>>> import numpy as np
>>> from numpy import linalg as LA
>>> np.set_printoptions(precision=2, suppress=True, linewidth=100)
>>> rnd = lambda a: np.round(a, 2) + 0
>>> mat = np.array([[9.02, 2.0, 8.0, 2.0],
...     [5.0, 0.02, 2.0, 7.0],
...     [2.0, 9.0, 3.02, 7.0],
...     [9.0, 2.0, 8.0, 2.02]])
>>> print(LA.matrix_rank(mat, rtol=0.1))
3
>>> print(LA.cond(mat) > 100)
True
>>> print(np.argsort(-LA.norm(mat, axis=0).round(6), kind="stable")[:3])
[0 2 3]
>>> Y = mat / np.sqrt((mat ** 2).mean(axis=1, keepdims=True))
>>> print(LA.matrix_rank(Y) == LA.matrix_rank(mat))
True
>>> print(rnd(Y[3]))
[1.45 0.32 1.29 0.33]
>>> print(LA.matrix_rank(mat - mat.mean(axis=1, keepdims=True)))
3
>>> print(rnd(LA.norm(Y, axis=1)))
[2. 2. 2. 2.]
>>> P = np.triu(np.array([[-1, -2, -1, -2], [-1, 0, -2, 0], [-2, 0, 1, 0], [1, 2, 2, 2]]), 1) + np.eye(4)
>>> Y = P @ mat @ LA.inv(P)
>>> print(Y)
[[ -20.98  -53.   -142.    -65.  ]
 [   1.    -15.98  -35.     -5.  ]
 [   2.     13.     31.02   11.  ]
 [   9.     20.     57.     20.02]]
>>> print(P @ mat - mat @ P)
[[-30.   5. -10.  -7.]
 [ -4.  -8.  -1.  -4.]
 [  0.   4.  20.   4.]
 [  0.  18.  13.  18.]]
>>> X = np.loadtxt("arr.csv", delimiter=",")
>>> print(X)
[[ 0.8  -1.62 -2.82 -1.86  0.02  1.07  1.01  1.69 -1.69  0.9 ]
 [ 0.92 -0.72 -3.08 -3.96 -3.34  1.65  2.9   2.09 -1.93 -0.55]
 [ 1.71  0.34  0.19  2.1  -1.54 -0.56 -0.44 -0.55  1.15 -1.32]
 [-2.36  3.64  2.87 -2.07  0.3   2.25 -0.12  0.53  2.37  1.14]
 [ 2.31 -0.04 -0.38  1.58  0.17 -3.27  0.54 -0.75  0.38 -0.56]
 [-1.19  4.03  1.83 -8.71  2.86  1.52  1.09  3.37  0.94  4.1 ]
 [ 2.52 -2.44 -4.15 -0.39 -0.25 -1.74  0.83  0.55 -2.16  0.51]
 [ 3.29 -4.16 -4.39  6.67 -2.34 -3.64 -0.06 -2.77 -1.75 -3.25]
 [ 1.28  2.    0.3  -1.14  0.5  -0.89  0.13  0.49  1.84  0.25]
 [-2.65  0.49  2.97  1.78  0.08  1.13 -0.74 -0.23  0.99  0.08]
 [-0.15  2.91  2.52 -3.79  2.55 -0.75 -0.37  0.79  1.58  1.61]
 [ 0.25  0.86 -0.32 -2.8   0.36  1.1   1.08  1.63 -0.07  1.2 ]
 [-0.67 -2.01 -0.95  0.47  3.56  1.88 -1.35  0.8  -1.01  2.81]
 [-1.29  0.67  3.69  7.2  -0.16  1.08 -3.37 -2.14  2.61 -1.05]
 [-0.51 -3.05 -0.64  1.84  1.89 -2.05 -0.35 -1.38 -1.24  0.15]
 [-4.37  2.56  3.62 -1.03  0.01  3.18 -1.73  0.69  2.21  2.05]
 [-1.03  1.64  2.93  2.99 -1.92  1.13 -1.3  -0.71  1.95 -1.68]
 [-4.5   1.24  0.9  -7.57 -3.17  1.62  3.69  2.67 -0.62  0.72]
 [ 1.66 -0.43  0.64  4.87  1.04 -3.08 -1.57 -3.01  1.39 -0.77]
 [-3.47  0.11  2.7   0.15  1.69  2.53 -0.73  0.68  0.9   2.74]
 [ 2.96 -1.19 -4.64 -2.2  -1.58 -0.01  1.96  1.43 -1.55  1.14]
 [-0.01 -1.04  1.04  5.09  1.28 -2.08 -1.87 -2.59  1.02 -1.33]
 [-2.84 -0.88  1.84  4.32 -1.93  0.64 -1.25 -1.47  0.87 -0.43]
 [-1.94  0.    2.45  3.08  0.42  0.5  -2.33 -1.32  0.45 -0.67]
 [-3.59  2.01  2.86 -3.5   0.67  1.95  0.55  1.25  0.58  1.92]
 [ 0.82 -1.75 -2.59  0.41 -2.55  0.13 -0.18  0.2  -1.41 -0.64]
 [ 0.73 -1.19  0.29  2.43  1.   -3.08 -1.44 -2.33 -0.35 -2.79]
 [ 2.76 -2.78 -3.92  0.65 -1.78 -2.63  0.6  -0.9  -2.08 -1.17]
 [-1.87 -0.63  2.16  1.31  1.31  1.65 -1.21  0.21  0.58  0.41]
 [-0.81  1.74  1.4  -2.1   0.93  1.74  0.36  1.65  0.95  2.37]
 [ 1.56 -3.35 -3.73  4.95 -3.21  0.61 -1.03 -1.12 -2.05 -2.01]
 [ 5.23 -0.93 -5.16 -1.96 -2.4  -2.85  3.24  0.45 -0.57 -0.59]
 [-3.69  2.52  4.58 -0.37 -1.13  1.72 -0.29 -0.02  1.43 -0.11]]
>>> Xc = X - X.mean(axis=0)
>>> U, sig, Vt = LA.svd(Xc, full_matrices=False)
>>> print(rnd(sig))
[27.38 22.92 11.18  9.77  6.43  3.24  2.36  1.54  1.2   0.96]
>>> print(np.abs(U[:, 0]).argmax())
7
>>> print(np.searchsorted(np.cumsum(sig ** 2) / (sig ** 2).sum(), 0.9) + 1)
4
>>> print(rnd(sig ** 2 / (sig ** 2).sum()))
[0.48 0.34 0.08 0.06 0.03 0.01 0.   0.   0.   0.  ]
>>> r0 = np.array([-5, 9, -6, 6])
>>> r1 = np.array([-3, 2, -3, 1, 3])
>>> W0 = np.outer(r0, r1)
>>> print(W0)
[[ 15 -10  15  -5 -15]
 [-27  18 -27   9  27]
 [ 18 -12  18  -6 -18]
 [-18  12 -18   6  18]]
>>> Y = W0[0, 0] * W0[1:] - np.outer(W0[1:, 0], W0[0])
>>> print(Y)
[[0 0 0 0 0]
 [0 0 0 0 0]
 [0 0 0 0 0]]
>>> print(LA.matrix_rank(Y), LA.matrix_rank(W0))
0 1
>>> print(np.unique(W0.round(6), axis=0).shape)
(4, 5)
>>> print(np.abs(np.diag(LA.qr(W0)[1])) > 1e-9)
[ True False False False]
>>> print(rnd(np.trace(LA.pinv(W0) @ W0)))
1.0
>>> print(np.allclose(W0[:-1].T @ LA.lstsq(W0[:-1].T, W0[-1])[0], W0[-1]))
True
>>> U, sig, Vt = LA.svd(W0)
>>> print(np.argmax(sig[:-1] / (sig[1:] + 1e-6)) + 1)
1
>>> print(rnd(sig))
[75.47  0.    0.    0.  ]
>>> Y = U[:, :1] @ np.diag(sig[:1]) @ Vt[:1]
>>> print(rnd(Y))
[[ 15. -10.  15.  -5. -15.]
 [-27.  18. -27.   9.  27.]
 [ 18. -12.  18.  -6. -18.]
 [-18.  12. -18.   6.  18.]]
>>> print(LA.matrix_rank(Y))
1
>>> J = np.load("out5.npy")
>>> print(J)
[[-5  4 -3 -3  2 -4 -1  5  3  2]
 [ 2 -5  4 -3 -3  2 -4 -1  5  3]
 [ 3  2 -5  4 -3 -3  2 -4 -1  5]
 [ 5  3  2 -5  4 -3 -3  2 -4 -1]
 [-1  5  3  2 -5  4 -3 -3  2 -4]
 [-4 -1  5  3  2 -5  4 -3 -3  2]
 [ 2 -4 -1  5  3  2 -5  4 -3 -3]
 [-3  2 -4 -1  5  3  2 -5  4 -3]
 [-3 -3  2 -4 -1  5  3  2 -5  4]
 [ 4 -3 -3  2 -4 -1  5  3  2 -5]]
>>> U, sig, Vt = LA.svd(J)
>>> print(np.argmax(sig[:-1] / (sig[1:] + 1e-6)) + 1)
9
>>> print(rnd(sig))
[14.26 14.26 13.02 13.02 10.66 10.66  8.46  8.46  8.    0.  ]
>>> Y = U[:, :9] @ np.diag(sig[:9]) @ Vt[:9]
>>> print(rnd(LA.norm(J - Y) / LA.norm(J)))
0.0
>>> print(LA.matrix_rank(J, rtol=0.05))
9
>>> print(LA.matrix_rank(Y))
9
>>> print(rnd(Y))
[[-5.  4. -3. -3.  2. -4. -1.  5.  3.  2.]
 [ 2. -5.  4. -3. -3.  2. -4. -1.  5.  3.]
 [ 3.  2. -5.  4. -3. -3.  2. -4. -1.  5.]
 [ 5.  3.  2. -5.  4. -3. -3.  2. -4. -1.]
 [-1.  5.  3.  2. -5.  4. -3. -3.  2. -4.]
 [-4. -1.  5.  3.  2. -5.  4. -3. -3.  2.]
 [ 2. -4. -1.  5.  3.  2. -5.  4. -3. -3.]
 [-3.  2. -4. -1.  5.  3.  2. -5.  4. -3.]
 [-3. -3.  2. -4. -1.  5.  3.  2. -5.  4.]
 [ 4. -3. -3.  2. -4. -1.  5.  3.  2. -5.]]
>>> def softmax(z):
...     e = np.exp(z - z.max(axis=-1, keepdims=True))
...     return e / e.sum(axis=-1, keepdims=True)
... 
>>> print(rnd(softmax(Y[8] + 4)))
[0.   0.   0.03 0.   0.   0.62 0.08 0.03 0.   0.23]
>>> att = Y @ Y.T / np.sqrt(10)
>>> print(rnd(softmax(att)))
[[1. 0. 0. 0. 0. 0. 0. 0. 0. 0.]
 [0. 1. 0. 0. 0. 0. 0. 0. 0. 0.]
 [0. 0. 1. 0. 0. 0. 0. 0. 0. 0.]
 [0. 0. 0. 1. 0. 0. 0. 0. 0. 0.]
 [0. 0. 0. 0. 1. 0. 0. 0. 0. 0.]
 [0. 0. 0. 0. 0. 1. 0. 0. 0. 0.]
 [0. 0. 0. 0. 0. 0. 1. 0. 0. 0.]
 [0. 0. 0. 0. 0. 0. 0. 1. 0. 0.]
 [0. 0. 0. 0. 0. 0. 0. 0. 1. 0.]
 [0. 0. 0. 0. 0. 0. 0. 0. 0. 1.]]
>>> print(softmax(att).round(6).argmax(axis=1))
[0 1 2 3 4 5 6 7 8 9]
>>> data = np.load("layer14.npy")
>>> print(data)
[[3. 1. 0. 0. 0. 0. 0. 0. 0. 0.]
 [0. 3. 1. 0. 0. 0. 0. 0. 0. 0.]
 [0. 0. 3. 1. 0. 0. 0. 0. 0. 0.]
 [0. 0. 0. 3. 1. 0. 0. 0. 0. 0.]
 [0. 0. 0. 0. 3. 1. 0. 0. 0. 0.]
 [0. 0. 0. 0. 0. 3. 1. 0. 0. 0.]
 [0. 0. 0. 0. 0. 0. 3. 1. 0. 0.]
 [0. 0. 0. 0. 0. 0. 0. 3. 1. 0.]
 [0. 0. 0. 0. 0. 0. 0. 0. 3. 1.]
 [0. 0. 0. 0. 0. 0. 0. 0. 0. 3.]]
>>> x0 = np.array([-2, 1, -2, -1, 1, -1, 2, 0, -2, 2])
>>> y = data @ x0
>>> print(y)
[-5.  1. -7. -2.  2. -1.  6. -2. -4.  6.]
>>> print(rnd(LA.solve(data, y + data[:, 9])))
[-2.  1. -2. -1.  1. -1.  2.  0. -2.  3.]
>>> print(rnd(LA.solve(data.T, data[4])))
[0. 0. 0. 0. 1. 0. 0. 0. 0. 0.]
>>> print(J.sum(axis=0))
[0 0 0 0 0 0 0 0 0 0]
>>> print(np.unravel_index(np.abs(J).argmax(), J.shape))
(np.int64(0), np.int64(0))
>>> print(rnd(LA.norm(J)))
34.35
>>> print(J.shape)
(10, 10)
>>> print(LA.matrix_rank(J))
9
>>> print(J.sum(axis=1))
[0 0 0 0 0 0 0 0 0 0]
>>> print(data.shape)
(10, 10)
>>> np.zeros(10, 10)
Traceback (most recent call last):
  File "<python-input-71>", line 1, in <module>
    np.zeros(10, 10)
    ~~~~~~~~^^^^^^^^
TypeError: Cannot interpret '10' as a data type
>>> data[:, 10]
Traceback (most recent call last):
  File "<python-input-72>", line 1, in <module>
    data[:, 10]
    ~~~~^^^^^^^
IndexError: index 10 is out of bounds for axis 1 with size 10
>>> print(rnd(LA.svd(data, compute_uv=False)))
[3.97 3.87 3.72 3.52 3.27 2.99 2.71 2.44 2.21 2.06]
>>> print(np.count_nonzero(data))
19
>>> E = np.load("x.npy")
>>> print(E)
[[ 65  66  20  53  24  11  49  61  10  25]
 [ 66  72  34  66  42  18  74  68  26  50]
 [ 20  34  45  52  61  24  86  39  45  80]
 [ 53  66  52  77  72  29 107  71  44  89]
 [ 24  42  61  72  93  36 122  59  53 116]
 [ 11  18  24  29  36  14  48  24  21  45]
 [ 49  74  86 107 122  48 170  88  79 155]
 [ 61  68  39  71  59  24  88  75  24  67]
 [ 10  26  45  44  53  21  79  24  54  76]
 [ 25  50  80  89 116  45 155  67  76 149]]
>>> blk = np.stack([E, 3 * E, E[::-1]])
>>> print(blk.shape)
(3, 10, 10)
>>> print(blk.sum(axis=0))
[[285 314 160 301 212  89 351 311 116 249]
 [274 314 181 308 221  93 375 296 158 276]
 [141 204 219 279 303 120 432 231 204 387]
 [261 338 294 415 410 164 598 372 255 511]
 [107 186 268 317 408 158 536 260 233 509]
 [ 68 114 157 188 237  92 314 155 137 296]
 [249 362 396 505 560 221 787 423 360 709]
 [264 306 201 336 297 120 438 339 141 348]
 [106 176 214 242 254 102 390 164 242 354]
 [165 266 340 409 488 191 669 329 314 621]]
>>> print(rnd(LA.det(blk)))
[0. 0. 0.]
>>> print(LA.matrix_rank(blk.reshape(3, -1)))
2
>>> print((blk @ E.T).shape)
(3, 10, 10)
>>> U, sig, Vt = LA.svd(E)
>>> V = Vt[:(sig > 1e-8).sum()]
>>> rng = np.random.default_rng(95)
>>> x0 = E[0] + 5 * E[7] + rng.integers(2) * np.eye(10)[7]
>>> print(x0)
[370. 406. 215. 408. 319. 131. 489. 436. 130. 360.]
>>> print(rnd(LA.norm(x0 - V.T @ V @ x0)))
0.0
>>> print(LA.matrix_rank(np.vstack([E, x0])))
3
>>> print(rnd(softmax(E).sum(axis=1)))
[1. 1. 1. 1. 1. 1. 1. 1. 1. 1.]
>>> print(rnd(softmax(E[1])))
[0.   0.12 0.   0.   0.   0.   0.88 0.   0.   0.  ]
>>> att = E @ E.T / np.sqrt(10)
>>> print(rnd(softmax(att + np.triu(np.full(att.shape, -np.inf), 1))))
[[1. 0. 0. 0. 0. 0. 0. 0. 0. 0.]
 [0. 1. 0. 0. 0. 0. 0. 0. 0. 0.]
 [0. 0. 1. 0. 0. 0. 0. 0. 0. 0.]
 [0. 0. 0. 1. 0. 0. 0. 0. 0. 0.]
 [0. 0. 0. 0. 1. 0. 0. 0. 0. 0.]
 [0. 0. 0. 0. 1. 0. 0. 0. 0. 0.]
 [0. 0. 0. 0. 0. 0. 1. 0. 0. 0.]
 [0. 0. 0. 0. 0. 0. 1. 0. 0. 0.]
 [0. 0. 0. 0. 0. 0. 1. 0. 0. 0.]
 [0. 0. 0. 0. 0. 0. 1. 0. 0. 0.]]
>>> print(softmax(att))
[[0. 0. 0. 0. 0. 0. 1. 0. 0. 0.]
 [0. 0. 0. 0. 0. 0. 1. 0. 0. 0.]
 [0. 0. 0. 0. 0. 0. 1. 0. 0. 0.]
 [0. 0. 0. 0. 0. 0. 1. 0. 0. 0.]
 [0. 0. 0. 0. 0. 0. 1. 0. 0. 0.]
 [0. 0. 0. 0. 0. 0. 1. 0. 0. 0.]
 [0. 0. 0. 0. 0. 0. 1. 0. 0. 0.]
 [0. 0. 0. 0. 0. 0. 1. 0. 0. 0.]
 [0. 0. 0. 0. 0. 0. 1. 0. 0. 0.]
 [0. 0. 0. 0. 0. 0. 1. 0. 0. 0.]]
>>> print(softmax(att)[1] @ E)
[ 49.  74.  86. 107. 122.  48. 170.  88.  79. 155.]
>>> feats = np.loadtxt("sample16.csv", delimiter=",")
>>> print(feats)
[[1.3 2.  1.  2.  1.  1.  3.  1.  2. ]
 [1.  1.3 1.  3.  2.  0.  2.  2.  2. ]
 [3.  2.  0.3 2.  3.  3.  3.  2.  3. ]
 [3.  2.  1.  2.3 1.  0.  2.  3.  1. ]
 [3.  2.  3.  0.  0.3 3.  0.  2.  2. ]
 [0.  1.  3.  1.  1.  2.3 3.  3.  3. ]
 [2.  1.  0.  3.  0.  2.  0.3 1.  0. ]
 [2.  2.  0.  0.  0.  1.  1.  0.3 1. ]
 [1.  2.  1.  2.  1.  1.  3.  1.  2.3]]
>>> print(rnd(np.diff(feats, axis=0)))
[[-0.3 -0.7  0.   1.   1.  -1.  -1.   1.   0. ]
 [ 2.   0.7 -0.7 -1.   1.   3.   1.   0.   1. ]
 [ 0.   0.   0.7  0.3 -2.  -3.  -1.   1.  -2. ]
 [ 0.   0.   2.  -2.3 -0.7  3.  -2.  -1.   1. ]
 [-3.  -1.   0.   1.   0.7 -0.7  3.   1.   1. ]
 [ 2.   0.  -3.   2.  -1.  -0.3 -2.7 -2.  -3. ]
 [ 0.   1.   0.  -3.   0.  -1.   0.7 -0.7  1. ]
 [-1.   0.   1.   2.   1.   0.   2.   0.7  1.3]]
>>> print(np.abs(feats).max())
3.0
>>> print(rnd(feats.mean(axis=0)))
[1.81 1.7  1.14 1.7  1.03 1.48 1.92 1.7  1.81]
>>> print(rnd(feats - feats[0]))
[[ 0.   0.   0.   0.   0.   0.   0.   0.   0. ]
 [-0.3 -0.7  0.   1.   1.  -1.  -1.   1.   0. ]
 [ 1.7  0.  -0.7  0.   2.   2.   0.   1.   1. ]
 [ 1.7  0.   0.   0.3  0.  -1.  -1.   2.  -1. ]
 [ 1.7  0.   2.  -2.  -0.7  2.  -3.   1.   0. ]
 [-1.3 -1.   2.  -1.   0.   1.3  0.   2.   1. ]
 [ 0.7 -1.  -1.   1.  -1.   1.  -2.7  0.  -2. ]
 [ 0.7  0.  -1.  -2.  -1.   0.  -2.  -0.7 -1. ]
 [-0.3  0.   0.   0.   0.   0.   0.   0.   0.3]]
>>> print(LA.matrix_rank(feats))
9
>>> print(feats.sum(axis=0))
[16.3 15.3 10.3 15.3  9.3 13.3 17.3 15.3 16.3]
>>> labels = rng.permutation(9)
>>> print(labels)
[0 3 5 2 1 6 4 8 7]
>>> Y = feats[labels][:, labels]
>>> print(Y)
[[1.3 2.  1.  1.  2.  3.  1.  2.  1. ]
 [3.  2.3 0.  1.  2.  2.  1.  1.  3. ]
 [0.  1.  2.3 3.  1.  3.  1.  3.  3. ]
 [3.  2.  3.  0.3 2.  3.  3.  3.  2. ]
 [1.  3.  0.  1.  1.3 2.  2.  2.  2. ]
 [2.  3.  2.  0.  1.  0.3 0.  0.  1. ]
 [3.  0.  3.  3.  2.  0.  0.3 2.  2. ]
 [1.  2.  1.  1.  2.  3.  1.  2.3 1. ]
 [2.  0.  1.  0.  2.  1.  0.  1.  0.3]]
>>> print(np.trace(Y))
10.7
>>> print(np.diag(Y))
[1.3 2.3 2.3 0.3 1.3 0.3 0.3 2.3 0.3]
>>> x0 = np.array([3, 2, 3, 2, 0, 2, 2, 3, 0])
>>> y = Y @ x0
>>> print(y)
[26.9 24.6 31.9 43.6 25.  18.6 30.6 26.9 14. ]
>>> print(rnd(LA.solve(Y, y + Y[:, 7])))
[3. 2. 3. 2. 0. 2. 2. 4. 0.]
>>> r0 = np.array([1, 3, 2])
>>> print(np.convolve(feats[1], r0))
[ 1.   4.3  6.9  8.6 13.  12.   6.   8.  12.  10.   4. ]
>>> print(np.correlate(feats[1], feats[4], "full"))
[ 2.    4.6   4.6  11.   14.2   7.39 16.3  20.8  17.2  24.9  21.6  19.6  12.6  10.   16.   10.
  6.  ]
>>> print(rnd(np.cross(feats[1, :3], feats[4, :3])))
[ 1.9  0.  -1.9]
>>> print(np.polyval(r0, feats[1]))
[ 6.    7.59  6.   20.   12.    2.   12.   12.   12.  ]
>>> Y = LA.inv(feats)
>>> print((np.abs(Y) > 1e-9).astype(int))
[[1 1 1 1 1 1 1 1 1]
 [1 1 1 1 1 1 1 1 1]
 [1 1 1 1 1 1 1 1 1]
 [1 1 1 1 1 1 1 1 1]
 [1 1 1 1 1 1 1 1 1]
 [1 1 1 1 1 1 1 1 1]
 [1 1 1 1 1 1 1 1 1]
 [1 1 1 1 1 1 1 1 1]
 [1 1 1 1 1 1 1 1 1]]
>>> print(rnd(LA.inv(Y)))
[[1.3 2.  1.  2.  1.  1.  3.  1.  2. ]
 [1.  1.3 1.  3.  2.  0.  2.  2.  2. ]
 [3.  2.  0.3 2.  3.  3.  3.  2.  3. ]
 [3.  2.  1.  2.3 1.  0.  2.  3.  1. ]
 [3.  2.  3.  0.  0.3 3.  0.  2.  2. ]
 [0.  1.  3.  1.  1.  2.3 3.  3.  3. ]
 [2.  1.  0.  3.  0.  2.  0.3 1.  0. ]
 [2.  2.  0.  0.  0.  1.  1.  0.3 1. ]
 [1.  2.  1.  2.  1.  1.  3.  1.  2.3]]
>>> print(rnd(feats @ Y))
[[1. 0. 0. 0. 0. 0. 0. 0. 0.]
 [0. 1. 0. 0. 0. 0. 0. 0. 0.]
 [0. 0. 1. 0. 0. 0. 0. 0. 0.]
 [0. 0. 0. 1. 0. 0. 0. 0. 0.]
 [0. 0. 0. 0. 1. 0. 0. 0. 0.]
 [0. 0. 0. 0. 0. 1. 0. 0. 0.]
 [0. 0. 0. 0. 0. 0. 1. 0. 0.]
 [0. 0. 0. 0. 0. 0. 0. 1. 0.]
 [0. 0. 0. 0. 0. 0. 0. 0. 1.]]
>>> print(rnd(LA.slogdet(feats)[0]))
1.0
>>> print(rnd(LA.det(feats) * LA.det(Y)))
1.0
